$ ipython --no-banner

In [1]: import numpy as np

In [2]: np.set_printoptions(precision=2, suppress=True, linewidth=200, legacy="1.25")

In [3]: M = np.array([[1, 0, 0, 0], [0, 1, 0, 0], [0, 0, 3, 0], [0, 0, 0, 0]])

In [4]: # triangular

In [5]: theta = np.radians(119)

In [6]: Rm = np.eye(4)

In [7]: Rm[0, 0] = Rm[3, 3] = np.cos(theta)

In [8]: Rm[0, 3], Rm[3, 0] = -np.sin(theta), np.sin(theta)

In [9]: print(Rm)
[[-0.48  0.    0.   -0.87]
 [ 0.    1.    0.    0.  ]
 [ 0.    0.    1.    0.  ]
 [ 0.87  0.    0.   -0.48]]

In [10]: Y = M @ Rm.T

In [11]: print(np.linalg.svd(M, compute_uv=False), np.linalg.svd(Y, compute_uv=False))
[3. 1. 1. 0.] [3. 1. 1. 0.]

In [12]: print(np.abs(Y - M).max(axis=0))
[1.48 0.   0.   0.87]

In [13]: print(np.allclose(np.linalg.norm(M, axis=1), np.linalg.norm(Y, axis=1)))
True

In [14]: print(np.flatnonzero(np.linalg.matrix_power((M != 0) + (M.T != 0) + np.eye(4), 4)[0]))
[0]

In [15]: print((M != 0).astype(int))
[[1 0 0 0]
 [0 1 0 0]
 [0 0 1 0]
 [0 0 0 0]]

In [16]: print((np.linalg.matrix_power((M != 0) + (M.T != 0) + np.eye(4), 4) > 0).astype(int))
[[1 0 0 0]
 [0 1 0 0]
 [0 0 1 0]
 [0 0 0 1]]

In [17]: cov = M.T @ M

In [18]: print(np.linalg.matrix_rank(cov))
3

In [19]: print(cov)
[[1 0 0 0]
 [0 1 0 0]
 [0 0 9 0]
 [0 0 0 0]]

In [20]: print(np.linalg.eigvalsh(cov)[::-1])
[9. 1. 1. 0.]

In [21]: data = np.load("out18.npy")

In [22]: print(data)
[[-0.4  0.6 -1.5  0. ]
 [ 0.1 -1.3  0.9 -1.1]
 [-0.1  2.1 -1.3  3.6]
 [ 0.2  1.2 -0.6 -0.7]]

In [23]: Uu, sigma, vt = np.linalg.svd(data, full_matrices=False)

In [24]: print(round(float(np.sqrt((sigma ** 2).sum())), 2), round(np.linalg.norm(data), 2))
5.28 5.28

In [25]: print(np.round(vt @ vt.T, 2) + 0)
[[1. 0. 0. 0.]
 [0. 1. 0. 0.]
 [0. 0. 1. 0.]
 [0. 0. 0. 1.]]

In [26]: print(np.round(Uu.T @ data @ vt.T, 2) + 0)
[[4.82 0.   0.   0.  ]
 [0.   1.95 0.   0.  ]
 [0.   0.   0.92 0.  ]
 [0.   0.   0.   0.06]]

In [27]: print(Uu.shape, sigma.shape, vt.shape)
(4, 4) (4,) (4, 4)

In [28]: x0 = np.array([-2, -1, -2, -1])

In [29]: print((data @ x0).argmax())
0

In [30]: print(data * x0)
[[ 0.8 -0.6  3.  -0. ]
 [-0.2  1.3 -1.8  1.1]
 [ 0.2 -2.1  2.6 -3.6]
 [-0.4 -1.2  1.2  0.7]]

In [31]: print((data * x0).sum(axis=1))
[ 3.2  0.4 -2.9  0.3]

In [32]: print(np.sign((data @ x0).round(6)))
[ 1.  1. -1.  1.]

In [33]: print(data @ (2 * x0))
[ 6.4  0.8 -5.8  0.6]

In [34]: mat = np.load("sample0.npy")

In [35]: print(mat)
[[ -3.54   1.02   1.35]
 [ 14.48 -28.06 -27.5 ]
 [  2.45   5.2    2.92]
 [ -6.06   6.74   7.32]
 [  5.44   3.94  -0.12]
 [ -0.76 -10.8   -7.64]
 [ -0.6   20.41  19.29]
 [-13.98  16.57  18.52]
 [  4.01 -25.93 -20.56]
 [  2.15  -1.35  -1.07]
 [ -5.33   9.61   9.78]
 [  4.71  -5.75  -8.63]
 [  5.56   1.85   0.42]
 [  1.51   3.81   2.36]
 [  5.3   -4.49  -4.4 ]
 [ -0.09  -6.34  -4.88]
 [  9.18 -19.26 -18.68]]

In [36]: hat = mat @ np.linalg.solve(mat.T @ mat, mat.T)

In [37]: print(np.round(np.linalg.eigvalsh(hat), 2) + 0)
[0. 0. 0. 0. 0. 0. 0. 0. 0. 0. 0. 0. 0. 0. 1. 1. 1.]

In [38]: cov = np.cov(mat, rowvar=False)

In [39]: print(mat.std(axis=0))
[ 6.29 12.99 12.19]

In [40]: print(np.corrcoef(mat.T))
[[ 1.   -0.7  -0.79]
 [-0.7   1.    0.99]
 [-0.79  0.99  1.  ]]

In [41]: print(np.argwhere(np.triu(np.abs(np.corrcoef(mat.T)) > 0.8, 1)))
[[1 2]]

In [42]: print(np.argsort(-mat.std(axis=0).round(6), kind="stable"))
[1 2 0]

In [43]: print(np.median(mat, axis=0))
[ 2.15  1.02 -0.12]

In [44]: Xs = mat - mat.mean(axis=0)

In [45]: Uu, sigma, vt = np.linalg.svd(Xs, full_matrices=False)

In [46]: print((np.sign(Uu[:, 0]) == np.sign(Uu[0, 0])).astype(int))
[1 0 1 1 1 0 1 1 0 1 1 0 1 1 0 0 0]

In [47]: print(np.round((sigma ** 2).sum() ** 2 / (sigma ** 4).sum(), 2))
1.11

In [48]: print(np.abs(vt[-1]))
[0.27 0.6  0.75]

In [49]: print(np.linalg.matrix_rank(Xs))
3

In [50]: print(np.abs(vt[0]).argmax())
1

In [51]: print(np.round(Xs.mean(axis=0), 2) + 0)
[0. 0. 0.]

In [52]: print(np.round(sigma ** 2 / (sigma ** 2).sum(), 2) + 0)
[0.95 0.05 0.  ]

In [53]: feats = np.loadtxt("layer17.csv", delimiter=",")

In [54]: print(feats)
[[ 0.  0.  0.]
 [ 4.  8.  6.]
 [12.  7.  4.]
 [ 0.  0.  0.]
 [ 8. -1. -2.]
 [ 8. -1. -2.]
 [ 8. -1. -2.]
 [ 0.  0.  0.]
 [ 0.  0.  0.]
 [ 6. -7.  7.]
 [ 0.  0.  0.]
 [ 0.  0.  0.]
 [ 0.  0.  0.]
 [ 6. -7.  7.]
 [ 4.  8.  6.]
 [ 0.  0.  0.]
 [14. -8.  5.]
 [14. -8.  5.]
 [ 6. -7.  7.]
 [ 8. -1. -2.]
 [ 0.  0.  0.]
 [ 0.  0.  0.]]

In [55]: Xs = feats - feats.mean(axis=0)

In [56]: V = np.linalg.svd(Xs)[2][:1]

In [57]: Y = Xs - Xs @ V.T @ V

In [58]: print(Y.std(axis=0))
[2.36 3.07 2.8 ]

In [59]: print(np.linalg.norm(Y, axis=1).round(6).argmax())
2

In [60]: print(np.diag(V.T @ V))
[0.56 0.35 0.09]

In [61]: print(np.cov(Xs @ V.T, rowvar=False))
31.76944186571873

In [62]: x0 = np.array([0, 5, 5])

In [63]: print(np.linalg.norm(feats @ x0) <= np.linalg.norm(feats, 2) * np.linalg.norm(x0) + 1e-9)
True

In [64]: print((feats * x0).sum(axis=1))
[  0.  70.  55.   0. -15. -15. -15.   0.   0.   0.   0.   0.   0.   0.  70.   0. -15. -15.   0. -15.   0.   0.]

In [65]: print(feats * x0)
[[  0.   0.   0.]
 [  0.  40.  30.]
 [  0.  35.  20.]
 [  0.   0.   0.]
 [  0.  -5. -10.]
 [  0.  -5. -10.]
 [  0.  -5. -10.]
 [  0.   0.   0.]
 [  0.   0.   0.]
 [  0. -35.  35.]
 [  0.   0.   0.]
 [  0.   0.   0.]
 [  0.   0.   0.]
 [  0. -35.  35.]
 [  0.  40.  30.]
 [  0.   0.   0.]
 [  0. -40.  25.]
 [  0. -40.  25.]
 [  0. -35.  35.]
 [  0.  -5. -10.]
 [  0.   0.   0.]
 [  0.   0.   0.]]

In [66]: print((feats @ x0).argmax())
1

In [67]: print(feats @ x0)
[  0.  70.  55.   0. -15. -15. -15.   0.   0.   0.   0.   0.   0.   0.  70.   0. -15. -15.   0. -15.   0.   0.]

In [68]: print(feats @ np.ones(3))
[ 0. 18. 23.  0.  5.  5.  5.  0.  0.  6.  0.  0.  0.  6. 18.  0. 11. 11.  6.  5.  0.  0.]

In [69]: Xs = (feats - feats.mean(axis=0)) / feats.std(axis=0)

In [70]: print(Xs.std(axis=0))
[1. 1. 1.]

In [71]: coef = np.linalg.lstsq(np.delete(Xs, 0, axis=1), Xs[:, 0])[0]

In [72]: print(round(1 - np.var(Xs[:, 0] - np.delete(Xs, 0, axis=1) @ coef), 2))
0.2

In [73]: cov = np.cov(feats, rowvar=False)

In [74]: print(cov.shape)
(3, 3)

In [75]: print(round(np.corrcoef(feats[:, 2], feats[:, 1])[0, 1], 2))
-0.2

In [76]: print(np.median(feats, axis=0))
[4. 0. 0.]

In [77]: print(feats.std(axis=0))
[4.75 4.48 3.25]

In [78]: print(np.argwhere(np.triu(np.abs(np.corrcoef(feats.T)) > 0.8, 1)))
[]

In [79]: print(cov)
[[23.59 -7.32  5.92]
 [-7.32 21.01 -3.  ]
 [ 5.92 -3.   11.04]]

In [80]: Y = np.array([[9, -8, 1], [-2, 1, 9], [9, 9, -5]])

In [81]: F = np.triu(Y)

In [82]: print(F)
[[ 9 -8  1]
 [ 0  1  9]
 [ 0  0 -5]]

In [83]: # triangular: eigenvalues sit on the diagonal

In [84]: evals, V = np.linalg.eig(F)

In [85]: print(evals)
[ 9.  1. -5.]

In [86]: print(np.sort(np.linalg.eigvals(F @ F)))
[ 1. 25. 81.]

In [87]: print(round(np.log10(np.linalg.cond(F))))
2

In [88]: print([round(float(x), 2) for x in np.linalg.svd(F, compute_uv=False)[:3]])
[12.1, 10.32, 0.36]

In [89]: rng = np.random.default_rng(8)

In [90]: z = rng.permutation(3)

In [91]: print(z)
[1 2 0]

In [92]: Y = F[z][:, z]

In [93]: print(np.allclose(Y, F))
False

In [94]: print(np.trace(Y))
5

In [95]: print((F + F.T) / 2)
[[ 9.  -4.   0.5]
 [-4.   1.   4.5]
 [ 0.5  4.5 -5. ]]

In [96]: print(np.sort(np.abs(np.linalg.eigvals(F))))
[1. 5. 9.]

In [97]: print(np.allclose(F, F.T))
False

In [98]: print(np.linalg.matrix_power(F, 4))
[[ 6561 -6560 -4328]
 [    0     1  -936]
 [    0     0   625]]

In [99]: print(np.allclose(F @ F.T, F.T @ F))
False

In [100]: print(round(float(np.linalg.det(F)), 2))
-45.0

In [101]: arr = np.load("case10.npy")

In [102]: print(arr)
[[1.   0.   0.   0.  ]
 [0.   1.   0.   0.  ]
 [0.   0.33 0.67 0.  ]
 [0.5  0.   0.   0.5 ]]

In [103]: print(arr.sum(axis=1))
[1. 1. 1. 1.]

In [104]: print(np.sort(np.abs(np.linalg.eigvals(arr)))[::-1])
[1.   1.   0.67 0.5 ]

In [105]: pr = np.eye(4)[1]

In [106]: for _ in range(7):
     ...:     pr = pr @ arr
     ...:     print(pr.round(2))
     ...: 
[0. 1. 0. 0.]
[0. 1. 0. 0.]
[0. 1. 0. 0.]
[0. 1. 0. 0.]
[0. 1. 0. 0.]
[0. 1. 0. 0.]
[0. 1. 0. 0.]

In [107]: evals, V = np.linalg.eig(arr)

In [108]: print(np.sort(np.linalg.eigvals(arr.T)))
[0.5  0.67 1.   1.  ]

In [109]: print(evals)
[0.67 0.5  1.   1.  ]

In [110]: Y = np.linalg.inv(arr)

In [111]: print(np.allclose(Y, arr.T))
False

In [112]: E = np.load("m.npy")

In [113]: print(E)
[[ 1.    0.    0.    0.  ]
 [ 0.    0.5   0.    0.87]
 [ 0.    0.    1.    0.  ]
 [ 0.   -0.87  0.    0.5 ]]

In [114]: print((E != 0).astype(int))
[[1 0 0 0]
 [0 1 0 1]
 [0 0 1 0]
 [0 1 0 1]]

In [115]: print(np.flatnonzero(np.linalg.matrix_power((E != 0) + (E.T != 0) + np.eye(4), 4)[3]))
[1 3]

In [116]: x0 = np.array([-2, 0, -1, -3])

In [117]: y = E @ x0

In [118]: print(y)
[-2.  -2.6 -1.  -1.5]

In [119]: print(np.round(np.linalg.solve(E, y + E[:, 2]), 2) + 0)
[-2.  0.  0. -3.]

In [120]: print(np.round(np.linalg.solve(E, -3 * y), 2) + 0)
[6. 0. 3. 9.]

In [121]: print(np.round(np.linalg.solve(E, y), 2) + 0)
[-2.  0. -1. -3.]

In [122]: print(np.linalg.solve(E.T, E[2]))
[ 0.  0.  1. -0.]
